$ python -q
>>> import numpy as np
>>> import numpy.linalg as la
>>> np.set_printoptions(suppress=True, linewidth=200)
>>> def rnd(a):
...     return np.round(a, 2) + 0
... 
>>> K = np.loadtxt("data.csv", delimiter=",")
>>> print(K)
[[ 4.74 -2.84 -1.42]
 [-1.21 -0.93 -2.56]
 [-2.25  1.05  7.77]
 [-1.71  3.69  2.6 ]]
>>> vec = np.array([1, 0, 1])
>>> y = K @ vec
>>> print(rnd(la.lstsq(K, y)[0]))
[1. 0. 1.]
>>> print(rnd(y))
[ 3.32 -3.77  5.52  0.89]
>>> print(rnd(la.pinv(K) @ K))
[[1. 0. 0.]
 [0. 1. 0.]
 [0. 0. 1.]]
>>> rng = np.random.default_rng(336)
>>> y = y + 0.02 * rng.normal(size=4)
>>> print(rnd(y))
[ 3.32 -3.79  5.54  0.9 ]
>>> coef, *_ = la.lstsq(K, y)
>>> print([round(float(la.norm(la.solve(K.T @ K + lam * np.eye(3), K.T @ y))), 2) for lam in (0, 1, 10, 100)])
[1.42, 1.35, 0.99, 0.32]
>>> B = np.c_[K[:, :2] @ np.array([[-6, 5], [-6, -1]]), np.array([7, 9, 7, 8])]
>>> print(rnd(B))
[[-11.4   26.54   7.  ]
 [ 12.84  -5.12   9.  ]
 [  7.2  -12.3    7.  ]
 [-11.88 -12.24   8.  ]]
>>> print(rnd(la.lstsq(K, B[:, 0])[0]))
[-6. -6.  0.]
>>> print(rnd(la.norm(la.qr(K)[0].T @ B, axis=0) ** 2 / ((B ** 2).sum(axis=0) + 1e-12)))
[1.   1.   0.11]
>>> print(la.matrix_rank(B))
3
>>> print(rnd(la.norm(B - K @ la.lstsq(K, B)[0], axis=0)))
[ 0.    0.   14.74]
>>> vec = np.array([0, 3, 3])
>>> a = np.maximum(K @ vec, 0)
>>> print(a)
[ 0.    0.   26.46 18.87]
>>> print(np.maximum(K @ (3 * vec), 0))
[ 0.    0.   79.38 56.61]
>>> print(np.flatnonzero(a > 1e-9))
[2 3]
>>> T = np.stack([K, 5 * K, K[::-1]])
>>> print((T @ K.T).shape)
(3, 4, 4)
>>> print(rnd(np.einsum("bij,cij->bc", T, T)))
[[ 131.27  656.35  -80.84]
 [ 656.35 3281.76 -404.22]
 [ -80.84 -404.22  131.27]]
>>> print(rnd(la.norm(T, axis=(1, 2))))
[11.46 57.29 11.46]
>>> print(rnd(T.sum(axis=0)))
[[ 26.73 -13.35  -5.92]
 [ -9.51  -4.53  -7.59]
 [-14.71   5.37  44.06]
 [ -5.52  19.3   14.18]]
>>> print(la.matrix_rank(T))
[3 3 3]
>>> vec = np.array([-5, -4, 0])
>>> print(rnd(K * vec))
[[-23.7   11.36   0.  ]
 [  6.05   3.72   0.  ]
 [ 11.25  -4.2    0.  ]
 [  8.55 -14.76   0.  ]]
>>> print(K @ np.eye(3)[0])
[ 4.74 -1.21 -2.25 -1.71]
>>> print(rnd((K * vec).sum(axis=1)))
[-12.34   9.77   7.05  -6.21]
>>> print(np.sign((K @ vec).round(6)))
[-1.  1.  1. -1.]
>>> print(rnd(K @ (2 * vec)))
[-24.68  19.54  14.1  -12.42]
>>> print(rnd(np.einsum("ij,j->i", K, vec)))
[-12.34   9.77   7.05  -6.21]
>>> print((K @ vec).argmax())
1
>>> X = np.load("out3.npy")
>>> print(X)
[[ 0.59  1.09 -1.29]
 [-0.02  0.   -0.01]
 [ 0.01  0.01  0.03]
 [-0.05  3.   -1.59]
 [-0.01  1.48 -0.77]
 [-0.03  1.48 -0.79]
 [ 0.59  2.59 -2.09]
 [ 1.21  2.23 -2.6 ]
 [ 1.81  6.29 -5.53]
 [-0.01  3.02 -1.61]
 [-0.01  1.51 -0.8 ]]
>>> hat = X @ la.solve(X.T @ X, X.T)
>>> print(rnd(la.eigvalsh(hat)))
[0. 0. 0. 0. 0. 0. 0. 0. 1. 1. 1.]
>>> print(rnd(hat @ X[:, 2]))
[-1.29 -0.01  0.03 -1.59 -0.77 -0.79 -2.09 -2.6  -5.53 -1.61 -0.8 ]
>>> print(np.allclose(hat @ hat, hat))
True
>>> print(rnd(np.diag(hat)))
[0.11 0.2  0.4  0.38 0.17 0.16 0.09 0.38 0.65 0.38 0.09]
>>> vec = np.array([3, 0, 0])
>>> y = X @ vec
>>> print(rnd(y))
[ 1.77 -0.06  0.03 -0.15 -0.03 -0.09  1.77  3.63  5.43 -0.03 -0.03]
>>> print(rnd(la.solve(X.T @ X, X.T @ y)))
[3. 0. 0.]
>>> print(rnd(la.pinv(X) @ X))
[[1. 0. 0.]
 [0. 1. 0.]
 [0. 0. 1.]]
>>> print(rnd(la.lstsq(X, y)[0]))
[3. 0. 0.]
>>> y = y + 0.05 * rng.normal(size=11)
>>> print(rnd(y))
[ 1.73 -0.07  0.03 -0.12 -0.04 -0.12  1.8   3.61  5.42 -0.02 -0.04]
>>> coef, *_ = la.lstsq(X, y)
>>> print(rnd(coef))
[3.05 0.03 0.06]
>>> print(rnd(X.T @ (y - X @ coef)))
[0. 0. 0.]
>>> feats = np.array([[0, 6, 2, 2, 6], [0, 0, 0, 0, 0], [0, 0, 0, 0, 0]])
>>> B = feats + rng.integers(-2, 3, (3, 1)) @ rng.integers(-2, 3, (1, 5))
>>> print(B)
[[-1  6  1  4  4]
 [-1  0 -1  2 -2]
 [-1  0 -1  2 -2]]
>>> print(B - feats)
[[-1  0 -1  2 -2]
 [-1  0 -1  2 -2]
 [-1  0 -1  2 -2]]
>>> print(rnd(la.svd(B - feats, compute_uv=False)))
[5.48 0.   0.  ]
>>> print(np.abs(B - feats).sum(axis=1))
[6 6 6]
